$ python -q
>>> import numpy as np
>>> np.set_printoptions(precision=1, suppress=True, linewidth=160, sign=" ")
>>> M = np.array([[1, 0, 0, 0, 0, 0],
...     [1, 1, 0, 0, 0, 0],
...     [-1, 3, 1, 0, 0, 0],
...     [0, -1, -3, 1, 0, 0],
...     [-1, -1, -3, 3, 1, 0],
...     [3, 1, -2, 2, 0, 1]])
>>> U, sigma, VT = np.linalg.svd(M)
>>> np.argmax(sigma[:-1] / (sigma[1:] + 1e-6)) + 1
np.int64(5)
>>> sigma.round(1) + 0
array([ 6.2,  4. ,  3. ,  1.2,  0.4,  0. ])
>>> Y = U[:, :5] @ np.diag(sigma[:5]) @ VT[:5]
>>> round(np.linalg.norm(M - Y) / np.linalg.norm(M), 1)
np.float64(0.0)
>>> np.round(np.abs(M - Y).max(), 1)
np.float64(0.0)
>>> round(float(np.linalg.norm(M - Y, 2)), 1), round(float(sigma[5]), 1)
(0.0, 0.0)
>>> J = np.load("sample5.npy")
>>> J
array([[ 0,  1,  0,  0,  1,  1,  0],
       [ 1,  0,  0,  1,  0,  0,  1],
       [ 0,  0,  0,  0,  1,  1,  1],
       [ 0,  1,  0,  0,  0,  0,  1],
       [ 1,  0,  1,  0,  0,  0,  0],
       [ 1,  0,  1,  0,  0,  0,  0],
       [ 0,  1,  1,  1,  0,  0,  0]])
>>> u, r1 = J[4], J[2]
>>> u @ u
np.int64(2)
>>> u @ r1
np.int64(0)
>>> pr = (u @ r1) / (u @ u) * u
>>> np.outer(u, r1)
array([[ 0,  0,  0,  0,  1,  1,  1],
       [ 0,  0,  0,  0,  0,  0,  0],
       [ 0,  0,  0,  0,  1,  1,  1],
       [ 0,  0,  0,  0,  0,  0,  0],
       [ 0,  0,  0,  0,  0,  0,  0],
       [ 0,  0,  0,  0,  0,  0,  0],
       [ 0,  0,  0,  0,  0,  0,  0]])
>>> (r1 - pr) @ u
np.float64(0.0)
>>> U, sigma, VT = np.linalg.svd(J)
>>> sigma.round(1) + 0
array([ 2.6,  2.2,  1.6,  1.5,  0.9,  0.6,  0. ])
>>> np.argmax(sigma[:-1] / (sigma[1:] + 1e-6)) + 1
np.int64(6)
>>> Y = U[:, :6] @ np.diag(sigma[:6]) @ VT[:6]
>>> round(np.abs(J - Y).max(), 1)
np.float64(0.0)
>>> np.round(np.linalg.norm(J - Y) / np.linalg.norm(J), 1)
np.float64(0.0)
>>> np.round(np.abs(np.linalg.svd(M)[2][-1]), 1) + 0
array([ 0. ,  0. ,  0.1,  0.4,  0.7,  0.5])
>>> round(np.log10(np.linalg.cond(M)))
2
>>> np.round(np.linalg.norm(M, 2) / np.linalg.norm(M), 1)
np.float64(0.8)
>>> [round(float(x), 1) for x in np.linalg.svd(M, compute_uv=False)[:3]]
[6.2, 4.0, 3.0]
>>> np.round(np.linalg.norm(J, 2), 1)
np.float64(2.6)
>>> np.linalg.norm(J, axis=0)
array([ 1.7,  1.7,  1.7,  1.4,  1.4,  1.4,  1.7])
>>> round(np.linalg.norm(J[1], 1), 1), round(float(np.linalg.norm(J[1], np.inf)), 1)
(np.float64(3.0), 1.0)
>>> feats = np.loadtxt("test9.csv", delimiter=",")
>>> feats
array([[ 9.2,  7.1,  4.2,  8. ],
       [ 9.4,  6.8,  4.2,  8. ],
       [ 8.7,  7.2,  4.4,  8.1],
       [ 9.4,  7.3,  3.9,  7.5],
       [ 9.3,  6.8,  4. ,  8.1],
       [ 8.7,  6.6,  4. ,  7.9],
       [ 8.8,  7.3,  4.3,  8.2],
       [ 8.7,  7.2,  4.6,  7.8],
       [ 9.2,  7.3,  3.7,  7.9],
       [ 9.2,  7.2,  3.6,  8.1],
       [-2.9,  2.5, -5.9,  8.7],
       [-2.9,  1.9, -6.3,  8.5],
       [-3.7,  1.7, -5.3,  9.2],
       [-2.8,  1.8, -6.1,  8.9],
       [-2.6,  2.6, -6. ,  8.7],
       [-3.4,  2. , -6.7,  9.2],
       [-2.9,  2.1, -5.5,  8.9],
       [-3.1,  2.3, -5.5,  9.3],
       [-3.3,  1.9, -6.4,  8.6],
       [-3.3,  1.8, -5.9,  8.8],
       [ 7.1,  4.5, -4.1, -5.9],
       [ 7.3,  4.7, -4.2, -5.9],
       [ 7.8,  5.6, -3.6, -5.4],
       [ 6.3,  5.2, -4.1, -5.6],
       [ 7.3,  5.2, -3.7, -5.9],
       [ 7. ,  5.5, -4.1, -6.1],
       [ 6.8,  4.5, -3.9, -5.5],
       [ 7.3,  4.8, -3.9, -6.4],
       [ 6.7,  5.4, -4.4, -5.8],
       [ 7. ,  5. , -3.7, -5.8]])
>>> Ac = feats - feats.mean(axis=0)
>>> U, sigma, VT = np.linalg.svd(Ac, full_matrices=False)
>>> (np.sign(U[:, 0]) == np.sign(U[0, 0])).astype(int)
array([ 1,  1,  1,  1,  1,  1,  1,  1,  1,  1,  0,  0,  0,  0,  0,  0,  0,  0,  0,  0,  1,  1,  1,  1,  1,  1,  1,  1,  1,  1])
>>> np.abs(VT[0]).argmax()
np.int64(3)
>>> np.round(sigma ** 2 / (sigma ** 2).sum(), 1) + 0
array([ 0.6,  0.4,  0. ,  0. ])
>>> sigma
array([ 40.8,  35.2,   1.7,   1.5])
>>> np.round(Ac.mean(axis=0), 1) + 0
array([ 0.,  0.,  0.,  0.])
>>> VT[0] * np.sign(VT[0, np.abs(VT[0]).argmax()])
array([-0.6, -0.2, -0.2,  0.8])
>>> np.searchsorted(np.cumsum(sigma ** 2) / (sigma ** 2).sum(), 0.9) + 1
np.int64(2)
>>> vec = np.array([-3, -2, 2, 1])
>>> target = feats @ vec
>>> np.round(np.linalg.pinv(feats) @ feats, 1) + 0
array([[ 1.,  0.,  0.,  0.],
       [ 0.,  1.,  0.,  0.],
       [ 0.,  0.,  1.,  0.],
       [ 0.,  0.,  0.,  1.]])
>>> np.linalg.lstsq(feats, target)[0]
array([-3., -2.,  2.,  1.])
>>> rng = np.random.default_rng(939)
>>> target = target + 0.1 * rng.normal(size=30)
>>> target
array([-25.5, -25.4, -23.8, -27.5, -25.4, -23.6, -24.2, -23.5, -26.8, -26.6,   0.5,   0.7,   6.3,   1.6,  -0.7,   1.9,   2.4,   2.9,   1.7,   3.3, -44.5,
       -45.5, -46.9, -43.2, -45.7, -46.3, -42.6, -45.7, -45.5, -44.4])
>>> beta, *_ = np.linalg.lstsq(feats, target)
>>> [round(float(np.linalg.norm(np.linalg.solve(feats.T @ feats + lam * np.eye(4), feats.T @ target))), 2) for lam in (0, 1, 10, 100)]
[4.24, 4.22, 4.18, 3.9]
>>> beta
array([-3., -2.,  2.,  1.])
>>> U, sigma, VT = np.linalg.svd(feats)
>>> sigma
array([ 47.9,  40.8,  26.5,   1.5])
>>> np.argmax(sigma[:-1] / (sigma[1:] + 1e-6)) + 1
np.int64(3)
>>> Y = U[:, :3] @ np.diag(sigma[:3]) @ VT[:3]
>>> Y
array([[ 9.2,  7.1,  4.2,  8. ],
       [ 9.2,  7.1,  4.3,  7.9],
       [ 8.9,  6.9,  4.3,  8.2],
       [ 9.4,  7.3,  3.9,  7.5],
       [ 9.1,  7.1,  4.1,  8. ],
       [ 8.6,  6.7,  4. ,  7.9],
       [ 9. ,  7.1,  4.2,  8.3],
       [ 9. ,  6.9,  4.5,  7.9],
       [ 9.2,  7.3,  3.7,  7.9],
       [ 9.1,  7.3,  3.6,  8.1],
       [-2.7,  2.3, -6. ,  8.8],
       [-3. ,  2.1, -6.2,  8.5],
       [-3.6,  1.6, -5.3,  9.2],
       [-3. ,  2.1, -6. ,  8.8],
       [-2.5,  2.5, -6. ,  8.7],
       [-3.5,  2.1, -6.7,  9.2],
       [-2.9,  2.1, -5.5,  8.9],
       [-3. ,  2.1, -5.6,  9.3],
       [-3.3,  2. , -6.4,  8.6],
       [-3.3,  1.8, -5.9,  8.8],
       [ 6.8,  4.8, -4. , -6. ],
       [ 7.1,  5. , -4.1, -6. ],
       [ 7.8,  5.6, -3.6, -5.4],
       [ 6.6,  4.8, -4.2, -5.5],
       [ 7.3,  5.1, -3.7, -5.9],
       [ 7.2,  5.2, -4.2, -6. ],
       [ 6.6,  4.7, -3.8, -5.6],
       [ 7.2,  4.9, -3.9, -6.4],
       [ 6.9,  5.1, -4.5, -5.7],
       [ 7. ,  4.9, -3.7, -5.8]])
>>> round(np.linalg.norm(feats - Y, 2), 1), round(float(sigma[3]), 1)
(np.float64(1.5), 1.5)
>>> np.linalg.matrix_rank(Y)
np.int64(3)
